$ python -q
>>> import numpy as np
>>> np.set_printoptions(suppress=True, linewidth=120)
>>> E = np.array([[0, 3, 2],
...     [3, 1, 0],
...     [2, 2, 0],
...     [0, 1, 0],
...     [0, 0, 2],
...     [3, 1, 3],
...     [2, 3, 2],
...     [1, 2, 2]])
>>> A2 = E / np.linalg.norm(E, axis=1, keepdims=True)
>>> C2 = A2 @ A2.T
>>> print(np.argwhere(np.triu(np.abs(C2) > 0.95, 1)))
[[6 7]]
>>> print(np.round(np.linalg.norm(A2, axis=1), 2))
[1. 1. 1. 1. 1. 1. 1. 1.]
>>> proj = E @ np.linalg.solve(E.T @ E, E.T)
>>> print(np.round(np.linalg.eigvalsh(proj), 2) + 0)
[0. 0. 0. 0. 0. 1. 1. 1.]
>>> A2 = np.c_[E[:, :2] @ np.array([[3, 0], [3, 2]]), np.array([9, 8, 5, 5, 6, 6, 4, 6])]
>>> print(A2)
[[ 9  6  9]
 [12  2  8]
 [12  4  5]
 [ 3  2  5]
 [ 0  0  6]
 [12  2  6]
 [15  6  4]
 [ 9  4  6]]
>>> print(np.linalg.matrix_rank(np.c_[E, A2]))
4
>>> print(np.round(np.linalg.norm(A2 - E @ np.linalg.lstsq(E, A2)[0], axis=0), 2) + 0)
[0.   0.   8.29]
>>> print(np.round(np.linalg.norm(np.linalg.qr(E)[0].T @ A2, axis=0) ** 2 / ((A2 ** 2).sum(axis=0) + 1e-12), 2))
[1.   1.   0.78]
>>> vec = np.array([-2, -3, 1])
>>> h = np.maximum(E @ vec, 0)
>>> print(np.round(np.tanh(E @ vec), 2))
[-1.   -1.   -1.   -1.    0.96 -1.   -1.   -1.  ]
>>> print(h)
[0 0 0 0 2 0 0 0]
>>> print(np.flatnonzero(h > 1e-9))
[4]
>>> theta = np.radians(90)
>>> Rm = np.eye(3)
>>> Rm[1, 1] = Rm[0, 0] = np.cos(theta)
>>> Rm[1, 0], Rm[0, 1] = -np.sin(theta), np.sin(theta)
>>> print(Rm.round(2) + 0)
[[ 0.  1.  0.]
 [-1.  0.  0.]
 [ 0.  0.  1.]]
>>> A2 = E @ Rm.T
>>> print(A2.round(2) + 0)
[[ 3.  0.  2.]
 [ 1. -3.  0.]
 [ 2. -2.  0.]
 [ 1.  0.  0.]
 [ 0.  0.  2.]
 [ 1. -3.  3.]
 [ 3. -2.  2.]
 [ 2. -1.  2.]]
>>> print(round(float(np.linalg.det(Rm)), 2), round(float(np.trace(Rm)), 2))
1.0 1.0
>>> print(np.allclose(E @ E.T, A2 @ A2.T))
True
